>>> import numpy as np
>>> import numpy.linalg as la
>>> np.set_printoptions(precision=3, suppress=True, linewidth=140)
>>> A = np.loadtxt("block6.csv", delimiter=",")
>>> A
array([[0., 1., 1., 1., 1., 1., 1.],
       [1., 0., 1., 1., 1., 1., 1.],
       [1., 1., 0., 1., 1., 1., 1.],
       [1., 1., 1., 0., 1., 1., 1.],
       [1., 1., 1., 1., 0., 1., 1.],
       [1., 1., 1., 1., 1., 0., 1.],
       [1., 1., 1., 1., 1., 1., 0.]])
>>> O, r_ = la.qr(A)
>>> np.abs(np.diag(r_))
array([2.449, 1.354, 1.206, 1.146, 1.113, 1.092, 1.078])
>>> np.trace(O @ O.T)
np.float64(7.0)
>>> np.allclose(r_.T @ r_, A.T @ A)
True
>>> np.round(O @ r_, 3) + 0
array([[0., 1., 1., 1., 1., 1., 1.],
       [1., 0., 1., 1., 1., 1., 1.],
       [1., 1., 0., 1., 1., 1., 1.],
       [1., 1., 1., 0., 1., 1., 1.],
       [1., 1., 1., 1., 0., 1., 1.],
       [1., 1., 1., 1., 1., 0., 1.],
       [1., 1., 1., 1., 1., 1., 0.]])
>>> np.allclose(A @ A.T, A.T @ A)
True
>>> np.fft.fft(A[0])
array([ 6.+0.j, -1.+0.j, -1.+0.j, -1.+0.j, -1.+0.j, -1.+0.j, -1.+0.j])
>>> A @ (-1.0) ** np.arange(7)
array([0., 2., 0., 2., 0., 2., 0.])
>>> vec = np.array([0, -1, 1, -1, -2, 2, 0])
>>> a = np.maximum(A @ vec, 0)
>>> A.T @ a
array([1., 1., 1., 1., 0., 1., 1.])
>>> np.flatnonzero(a > 1e-9)
array([4])
>>> np.maximum(A @ vec, 0) - np.maximum(-A @ vec, 0)
array([-1.,  0., -2.,  0.,  1., -3., -1.])
>>> np.allclose(A @ A.T, A.T @ A)
True
>>> la.matrix_power(A, 4)
array([[186., 185., 185., 185., 185., 185., 185.],
       [185., 186., 185., 185., 185., 185., 185.],
       [185., 185., 186., 185., 185., 185., 185.],
       [185., 185., 185., 186., 185., 185., 185.],
       [185., 185., 185., 185., 186., 185., 185.],
       [185., 185., 185., 185., 185., 186., 185.],
       [185., 185., 185., 185., 185., 185., 186.]])
>>> round(la.det(A), 3)
np.float64(6.0)
>>> (A + A.T) / 2
array([[0., 1., 1., 1., 1., 1., 1.],
       [1., 0., 1., 1., 1., 1., 1.],
       [1., 1., 0., 1., 1., 1., 1.],
       [1., 1., 1., 0., 1., 1., 1.],
       [1., 1., 1., 1., 0., 1., 1.],
       [1., 1., 1., 1., 1., 0., 1.],
       [1., 1., 1., 1., 1., 1., 0.]])
>>> np.sort(np.abs(la.eigvals(A)))
array([1., 1., 1., 1., 1., 1., 6.])
>>> np.allclose(A, A.T)
True
